In [1]: import numpy as np

In [2]: from numpy import linalg as LA

In [3]: np.set_printoptions(precision=2, suppress=True, linewidth=200)

In [4]: J = np.load("block8.npy")

In [5]: print(J)
[[ -3  -1  -2   2   1  -2   0]
 [ -1  -5  -2   0   1   2  -1]
 [ -1  -1   5   1   1   0   1]
 [  2  -2   2  -9   1  -1  -1]
 [ -1  -1   2  -2  10  -1   1]
 [  2   2  -1   0  -2 -12   2]
 [ -2  -1  -2   2   2  -2  -3]]

In [6]: print(np.diff(J, axis=0))
[[  2  -4   0  -2   0   4  -1]
 [  0   4   7   1   0  -2   2]
 [  3  -1  -3 -10   0  -1  -2]
 [ -3   1   0   7   9   0   2]
 [  3   3  -3   2 -12 -11   1]
 [ -4  -3  -1   2   4  10  -5]]

In [7]: print(LA.matrix_rank(J))
7

In [8]: print(np.abs(J).max())
12

In [9]: print(np.count_nonzero(J))
45

In [10]: print(np.round(LA.norm(J), 2))
22.09

In [11]: f = np.array([1, 1, 2, 4, 5, 9, 4])

In [12]: out = J + np.outer(f, np.eye(7)[2])

In [13]: print(LA.matrix_rank(LA.inv(out) - LA.inv(J), tol=1e-8))
1

In [14]: print(out)
[[ -3.  -1.  -1.   2.   1.  -2.   0.]
 [ -1.  -5.  -1.   0.   1.   2.  -1.]
 [ -1.  -1.   7.   1.   1.   0.   1.]
 [  2.  -2.   6.  -9.   1.  -1.  -1.]
 [ -1.  -1.   7.  -2.  10.  -1.   1.]
 [  2.   2.   8.   0.  -2. -12.   2.]
 [ -2.  -1.   2.   2.   2.  -2.  -3.]]

In [15]: rng = np.random.default_rng(50113)

In [16]: out = J + rng.integers(-2, 3, (7, 4)) @ rng.integers(-2, 3, (4, 7))

In [17]: print(out)
[[ -4  -1  -4   8  -5  -1  -7]
 [  1   0  -4  -5  10   5   8]
 [  4  -1   9  -7   5  -3  10]
 [  4  -3   3  -7   5   7  -1]
 [  3  -7   7   3  -3  -4  -8]
 [ -7   2  -4  -1   0 -17   1]
 [  1  -1  -2   6   3   6  -5]]

In [18]: print(np.round(LA.svd(out - J, compute_uv=False), 2) + 0)
[27.56 15.76 14.23  4.77  0.    0.    0.  ]

In [19]: print(np.abs(out - J).sum(axis=1))
[23 35 33 18 45 21 18]

In [20]: K = np.load("layer6.npy")

In [21]: print(K)
[[ 1.    0.    0.    0.    0.    0.    0.  ]
 [ 0.    1.    0.    0.    0.    0.    0.  ]
 [ 0.    0.    0.5   0.    0.    0.   -0.87]
 [ 0.    0.    0.    1.    0.    0.    0.  ]
 [ 0.    0.    0.    0.    1.    0.    0.  ]
 [ 0.    0.    0.    0.    0.    1.    0.  ]
 [ 0.    0.    0.87  0.    0.    0.    0.5 ]]

In [22]: # orthonormal columns

In [23]: x0 = np.array([3, 6, 7, 6, 1, 5, 1])

In [24]: y = K @ x0

In [25]: coef, lr = np.zeros(7), 1 / LA.norm(K, 2) ** 2

In [26]: for i in range(20):
    ...:     coef -= lr * K.T @ (K @ coef - y)
    ...:     if i % 5 == 0: print(i, round(LA.norm(K @ coef - y), 2))
    ...: 
0 0.0
5 0.0
10 0.0
15 0.0

In [27]: print(coef)
[3. 6. 7. 6. 1. 5. 1.]

In [28]: print(round(float(LA.det(K)), 2))
1.0

In [29]: print((K != 0).astype(int))
[[1 0 0 0 0 0 0]
 [0 1 0 0 0 0 0]
 [0 0 1 0 0 0 1]
 [0 0 0 1 0 0 0]
 [0 0 0 0 1 0 0]
 [0 0 0 0 0 1 0]
 [0 0 1 0 0 0 1]]

In [30]: f = np.array([1, 1, -2, 2, 0, -2, 2])

In [31]: out = K + np.outer(f, np.eye(7)[1])

In [32]: print(out)
[[ 1.    1.    0.    0.    0.    0.    0.  ]
 [ 0.    2.    0.    0.    0.    0.    0.  ]
 [ 0.   -2.    0.5   0.    0.    0.   -0.87]
 [ 0.    2.    0.    1.    0.    0.    0.  ]
 [ 0.    0.    0.    0.    1.    0.    0.  ]
 [ 0.   -2.    0.    0.    0.    1.    0.  ]
 [ 0.    2.    0.87  0.    0.    0.    0.5 ]]

In [33]: print(np.round(LA.det(out) / LA.det(K), 2), np.round(1 + LA.solve(K, f)[1], 2))
2.0 2.0

In [34]: print(LA.matrix_rank(out - K))
1

In [35]: A, _ = LA.qr(np.array([[-0.9, -0.2, -1.2, 0.1, -0.7, 0.8],
    ...:     [0.0, 0.6, 0.6, -0.2, -1.3, 1.5],
    ...:     [0.4, 1.1, -0.8, 0.6, 1.9, -0.1],
    ...:     [-2.3, -0.6, -0.8, -2.3, -1.7, 1.2],
    ...:     [-1.1, -0.4, -1.5, -1.4, 0.0, -0.8],
    ...:     [0.2, -0.1, -1.8, -0.4, 0.7, 2.2]]))

In [36]: print(A)
[[-0.33 -0.08 -0.28  0.81 -0.39 -0.06]
 [ 0.   -0.51  0.28 -0.31 -0.72 -0.2 ]
 [ 0.15 -0.83 -0.32  0.07  0.41  0.1 ]
 [-0.84 -0.12  0.16 -0.21  0.11  0.45]
 [-0.4   0.04 -0.37 -0.27  0.16 -0.78]
 [ 0.07  0.14 -0.76 -0.36 -0.35  0.38]]

In [37]: # keeps lengths

In [38]: W1 = np.array([[5, 1, -5, -3],
    ...:     [-5, -1, 4, 3],
    ...:     [-2, -8, -6, -8],
    ...:     [-5, 5, 0, 9],
    ...:     [-5, -6, 4, 4],
    ...:     [-1, 7, 9, 7]])

In [39]: coef = np.array([-4, -4, 8, 7])

In [40]: H = np.maximum(A @ W1 + coef, 0)

In [41]: print((H > 0).astype(int))
[[0 1 1 1]
 [1 0 0 0]
 [0 0 1 1]
 [0 0 1 1]
 [0 0 1 1]
 [1 1 1 1]]

In [42]: basis = np.array([[2, -2], [1, -3], [3, 0], [3, -1]])

In [43]: print((H @ basis).round(6).argmax(axis=1))
[0 0 0 0 0 0]

In [44]: print(W1 @ basis)
[[-13 -10]
 [ 10  10]
 [-54  36]
 [ 22 -14]
 [  8  24]
 [ 53 -26]]

In [45]: print(H @ basis)
[[ 76.39 -27.01]
 [  6.73  -6.73]
 [ 53.84  -9.59]
 [ 74.27  -9.57]
 [ 30.36  -4.07]
 [ 83.93 -26.97]]

In [46]: F = np.arange(15).reshape(3, 5) + -3

In [47]: print(F)
[[-3 -2 -1  0  1]
 [ 2  3  4  5  6]
 [ 7  8  9 10 11]]

In [48]: U, s, VT = LA.svd(F)

In [49]: print(s.round(2) + 0)
[22.48  3.85  0.  ]

In [50]: out = U[:, :2] @ np.diag(s[:2]) @ VT[:2]

In [51]: print(out.round(2) + 0)
[[-3. -2. -1.  0.  1.]
 [ 2.  3.  4.  5.  6.]
 [ 7.  8.  9. 10. 11.]]

In [52]: print(round(float(LA.norm(F - out) / LA.norm(F)), 2))
0.0

In [53]: print(np.round(LA.norm(F - out, 2), 2), round(s[2], 2))
0.0 0.0

In [54]: print(LA.lstsq(F[:-1].T, F[-1])[2])
2

In [55]: print(np.round(F @ LA.pinv(F) @ F, 2) + 0)
[[-3. -2. -1.  0.  1.]
 [ 2.  3.  4.  5.  6.]
 [ 7.  8.  9. 10. 11.]]

In [56]: print(np.abs(np.diag(LA.qr(F)[1])) > 1e-9)
[ True  True False]

In [57]: r = LA.matrix_rank(F)

In [58]: print(r)
2

In [59]: ns = LA.svd(F)[2][r:].T

In [60]: print(ns.shape)
(5, 3)

In [61]: print(np.round(ns @ ns.T, 2) + 0)
[[ 0.4 -0.4 -0.2  0.   0.2]
 [-0.4  0.7 -0.2 -0.1  0. ]
 [-0.2 -0.2  0.8 -0.2 -0.2]
 [ 0.  -0.1 -0.2  0.7 -0.4]
 [ 0.2  0.  -0.2 -0.4  0.4]]

In [62]: print([int(LA.matrix_rank(np.delete(F, i, axis=0))) for i in range(3)])
[2, 2, 2]

In [63]: print(np.allclose(F @ ns, 0))
True

In [64]: theta = np.radians(120)

In [65]: Rm = np.eye(5)

In [66]: Rm[2, 2] = Rm[3, 3] = np.cos(theta)

In [67]: Rm[2, 3], Rm[3, 2] = -np.sin(theta), np.sin(theta)

In [68]: print(Rm)
[[ 1.    0.    0.    0.    0.  ]
 [ 0.    1.    0.    0.    0.  ]
 [ 0.    0.   -0.5  -0.87  0.  ]
 [ 0.    0.    0.87 -0.5   0.  ]
 [ 0.    0.    0.    0.    1.  ]]

In [69]: out = F @ Rm.T

In [70]: print(round(LA.det(Rm), 2), round(np.trace(Rm), 2))
1.0 2.0

In [71]: print(out)
[[ -3.    -2.     0.5   -0.87   1.  ]
 [  2.     3.    -6.33   0.96   6.  ]
 [  7.     8.   -13.16   2.79  11.  ]]

In [72]: out = F + rng.integers(-2, 3, (3, 2)) @ rng.integers(-2, 3, (2, 5))

In [73]: print(out)
[[ 1 -2 -5 -1  2]
 [ 0  3  6  8  3]
 [11  8  5  6 15]]

In [74]: print(LA.matrix_rank(out - F, tol=1e-8))
2

In [75]: print(out - F)
[[ 4  0 -4 -1  1]
 [-2  0  2  3 -3]
 [ 4  0 -4 -4  4]]

In [76]: print(np.abs(out - F).sum(axis=1))
[10 10 16]

In [77]: E = np.array([[-2.0, 0.0, 0.0, -3.0, 0.0, -3.0, -3.0],
    ...:     [0.0, -2.0, -3.0, 0.0, -3.0, 0.0, 0.0],
    ...:     [0.0, -3.0, -2.0, 0.0, -3.0, 0.0, 0.0],
    ...:     [-3.0, 0.0, 0.0, -2.0, 0.0, -3.0, -3.0],
    ...:     [0.0, -3.0, -3.0, 0.0, -2.0, 0.0, 0.0],
    ...:     [-3.0, 0.0, 0.0, -3.0, 0.0, -2.0, -3.0],
    ...:     [-3.0, 0.0, 0.0, -3.0, 0.0, -3.0, -2.0]])

In [78]: x0 = np.array([0, 2, 0, -2, -1, 1, -2])

In [79]: a = np.maximum(E @ x0, 0)

In [80]: print(np.tanh(E @ x0))
[ 1.   -0.76 -1.    1.   -1.    1.    1.  ]

In [81]: print(np.flatnonzero(a > 1e-9))
[0 3 5 6]

In [82]: z = rng.permutation(7)

In [83]: print(z)
[6 5 4 2 3 0 1]

In [84]: out = E[z][:, z]

In [85]: print(np.allclose(out, E))
False

In [86]: print(np.sort(np.abs(LA.eigvals(out))))
[ 1.  1.  1.  1.  1.  8. 11.]

In [87]: print(out)
[[-2. -3.  0.  0. -3. -3.  0.]
 [-3. -2.  0.  0. -3. -3.  0.]
 [ 0.  0. -2. -3.  0.  0. -3.]
 [ 0.  0. -3. -2.  0.  0. -3.]
 [-3. -3.  0.  0. -2. -3.  0.]
 [-3. -3.  0.  0. -3. -2.  0.]
 [ 0.  0. -3. -3.  0.  0. -2.]]

In [88]: evals, evecs = LA.eigh(out)

In [89]: x0 = np.array([-2, 2, -2, 0, 0, 3, 2])

In [90]: print(np.round(evecs * np.maximum(evals, 0) @ evecs.T, 2) + 0)
[[ 0.75 -0.25  0.    0.   -0.25 -0.25  0.  ]
 [-0.25  0.75  0.    0.   -0.25 -0.25  0.  ]
 [ 0.    0.    0.67 -0.33  0.    0.   -0.33]
 [ 0.    0.   -0.33  0.67  0.    0.   -0.33]
 [-0.25 -0.25  0.    0.    0.75 -0.25  0.  ]
 [-0.25 -0.25  0.    0.   -0.25  0.75  0.  ]
 [ 0.    0.   -0.33 -0.33  0.    0.    0.67]]

In [91]: print(np.round(evecs * np.abs(evals) @ evecs.T, 2) + 0)
[[3.5  2.5  0.   0.   2.5  2.5  0.  ]
 [2.5  3.5  0.   0.   2.5  2.5  0.  ]
 [0.   0.   3.33 2.33 0.   0.   2.33]
 [0.   0.   2.33 3.33 0.   0.   2.33]
 [2.5  2.5  0.   0.   3.5  2.5  0.  ]
 [2.5  2.5  0.   0.   2.5  3.5  0.  ]
 [0.   0.   2.33 2.33 0.   0.   3.33]]

In [92]: print(x0 @ out @ x0)
-2.0

In [93]: print(x0 @ out @ x0 / (x0 @ x0), evals[0], round(evals[-1], 2))
-0.08 -11.0 1.0

In [94]: X = np.load("run15.npy")

In [95]: print(X)
[[-2 -2 -1  2  1]
 [-2 -1 -1  3 -1]
 [-1 -2 -3  3 -3]
 [ 0 -1 -2  3 -5]
 [ 1 -2 -3  4 -4]
 [-1  0 -3  6 -3]
 [ 0  0 -4  8 -2]
 [ 2  1 -2  8 -2]
 [ 1 -1 -3 10 -1]
 [-1  0 -5 11 -1]
 [ 0  2 -6 11  1]
 [ 0  2 -4 13  2]
 [ 2  1 -4 15  4]
 [ 0  1 -6 14  2]
 [ 0  1 -7 12  0]
 [-1  2 -6 14 -2]
 [-2  3 -6 16 -4]
 [ 0  2 -6 16 -2]
 [ 1  2 -7 18 -3]
 [ 2  0 -6 18 -2]
 [ 1 -1 -4 16 -2]
 [-1 -3 -4 17 -4]
 [ 0 -2 -3 18 -2]
 [ 2 -2 -4 19 -1]
 [ 4 -4 -2 20 -2]
 [ 2 -2 -2 21 -1]
 [ 3 -4 -3 21 -1]
 [ 5 -6 -4 23  1]
 [ 6 -4 -3 24  1]]

In [96]: x0 = np.array([0, -2, -1, 0, -2])

In [97]: y = X @ x0

In [98]: print(np.round(LA.pinv(X) @ X, 2) + 0)
[[1. 0. 0. 0. 0.]
 [0. 1. 0. 0. 0.]
 [0. 0. 1. 0. 0.]
 [0. 0. 0. 1. 0.]
 [0. 0. 0. 0. 1.]]

In [99]: print(y)
[ 3  5 13 14 15  9  8  4  7  7  0 -4 -6  0  5  6  8  6  9 10 10 18 11 10 14  8 13 14  9]

In [100]: print(np.round(LA.lstsq(X, y)[0], 2) + 0)
[ 0. -2. -1.  0. -2.]

In [101]: y = y + 0.05 * rng.normal(size=29)

In [102]: print(y)
[ 3.06  5.04 12.95 14.   14.93  8.96  8.    4.    7.03  7.06  0.08 -4.09 -5.93  0.09  5.01  6.    8.    5.95  8.98 10.   10.03 17.95 10.98  9.98 13.99  8.04 13.03 14.    9.03]

In [103]: coef, *_ = LA.lstsq(X, y)

In [104]: print([round(float(LA.norm(LA.solve(X.T @ X + lam * np.eye(5), X.T @ y))), 2) for lam in (0, 1, 10, 100)])
[3.0, 2.96, 2.7, 1.63]

In [105]: print(np.round(LA.norm(y - X @ coef), 2))
0.21

In [106]: print(coef.round())
[-0. -2. -1.  0. -2.]

In [107]: O, evecs = LA.qr(X[:, :2])[0], LA.qr(X[:, 2:])[0]

In [108]: s = LA.svd(O.T @ evecs, compute_uv=False)

In [109]: print((s > 0.9).sum())
0

In [110]: print(X.sum(axis=0))
[  21  -20 -114  384  -36]

In [111]: print(LA.svd(X, compute_uv=False))
[82.27 16.03 11.97  6.09  5.69]

In [112]: print(X - X[0])
[[ 0  0  0  0  0]
 [ 0  1  0  1 -2]
 [ 1  0 -2  1 -4]
 [ 2  1 -1  1 -6]
 [ 3  0 -2  2 -5]
 [ 1  2 -2  4 -4]
 [ 2  2 -3  6 -3]
 [ 4  3 -1  6 -3]
 [ 3  1 -2  8 -2]
 [ 1  2 -4  9 -2]
 [ 2  4 -5  9  0]
 [ 2  4 -3 11  1]
 [ 4  3 -3 13  3]
 [ 2  3 -5 12  1]
 [ 2  3 -6 10 -1]
 [ 1  4 -5 12 -3]
 [ 0  5 -5 14 -5]
 [ 2  4 -5 14 -3]
 [ 3  4 -6 16 -4]
 [ 4  2 -5 16 -3]
 [ 3  1 -3 14 -3]
 [ 1 -1 -3 15 -5]
 [ 2  0 -2 16 -3]
 [ 4  0 -3 17 -2]
 [ 6 -2 -1 18 -3]
 [ 4  0 -1 19 -2]
 [ 5 -2 -2 19 -2]
 [ 7 -4 -3 21  0]
 [ 8 -2 -2 22  0]]
